>>> import numpy as np
>>> np.set_printoptions(precision=1, suppress=True, linewidth=100)
>>> tidy = lambda a: np.round(a, 1) + 0
>>> m1 = np.load("layer0.npy")
>>> m1
array([[0, 0, 0, 0],
       [0, 0, 0, 0],
       [0, 0, 0, 2],
       [0, 0, 6, 4]])
>>> print(tidy(np.sort(np.linalg.eigvals(m1).real)))
[-2.  0.  0.  6.]
>>> (np.linalg.matrix_power((m1 != 0) + (m1.T != 0) + np.eye(4), 4) > 0).astype(int)
array([[1, 0, 0, 0],
       [0, 1, 0, 0],
       [0, 0, 1, 1],
       [0, 0, 1, 1]])
>>> m1 @ m1
array([[ 0,  0,  0,  0],
       [ 0,  0,  0,  0],
       [ 0,  0, 12,  8],
       [ 0,  0, 24, 28]])
>>> K = np.load("run0.npy")
>>> print(K)
[[83. 36.  0.  9. 54.]
 [36. 18.  0.  4. 24.]
 [ 0.  0.  2.  0.  0.]
 [ 9.  4.  0.  3.  6.]
 [54. 24.  0.  6. 38.]]
>>> Lm = np.linalg.cholesky(K)
>>> tidy(K / np.sqrt(np.outer(np.diag(K), np.diag(K))))
array([[1. , 0.9, 0. , 0.6, 1. ],
       [0.9, 1. , 0. , 0.5, 0.9],
       [0. , 0. , 1. , 0. , 0. ],
       [0.6, 0.5, 0. , 1. , 0.6],
       [1. , 0.9, 0. , 0.6, 1. ]])
>>> tidy(np.diag(Lm) ** 2)
array([83. ,  2.4,  2. ,  2. ,  2.7])
>>> tidy(Lm)
array([[9.1, 0. , 0. , 0. , 0. ],
       [4. , 1.5, 0. , 0. , 0. ],
       [0. , 0. , 1.4, 0. , 0. ],
       [1. , 0.1, 0. , 1.4, 0. ],
       [5.9, 0.4, 0. , 0.1, 1.6]])
>>> hat = np.triu(np.array([[0, -8, -9, 1, -1],
...     [5, -7, 9, -1, 4],
...     [6, 9, 0, -8, -2],
...     [-9, 8, -1, 4, -7],
...     [-3, 8, -8, -9, -9]]), 1) + np.eye(5)
>>> B = hat @ K @ np.linalg.inv(hat)
>>> print(tidy(np.poly(B)))
[    1.  -144.  1112. -3296.  4368. -2176.]
>>> np.trace(B), np.trace(K)
(np.float64(144.0), np.float64(144.0))
>>> X = np.load("block8.npy")
>>> X
array([[ 3.,  1.,  1., -3.,  0.,  2.],
       [-3., -2.,  2.,  0.,  2.,  2.],
       [-1.,  2.,  1., -1.,  1.,  2.],
       [-2.,  1., -1.,  2.,  2.,  2.],
       [ 0.,  0.,  0.,  0.,  2.,  0.],
       [ 0.,  0.,  0.,  0., -2., -1.]])
>>> q, R = np.linalg.qr(K)
>>> tidy(np.abs(np.diag(R)))
array([105.7,   2.2,   2. ,   2. ,   2.3])
>>> tidy(R)
array([[-105.7,  -47. ,    0. ,  -11.7,  -70.5],
       [   0. ,   -2.2,    0. ,   -0.1,   -0.5],
       [   0. ,    0. ,    2. ,    0. ,    0. ],
       [   0. ,    0. ,    0. ,   -2. ,   -0.1],
       [   0. ,    0. ,    0. ,    0. ,    2.3]])
>>> np.allclose(R.T @ R, K.T @ K)
True
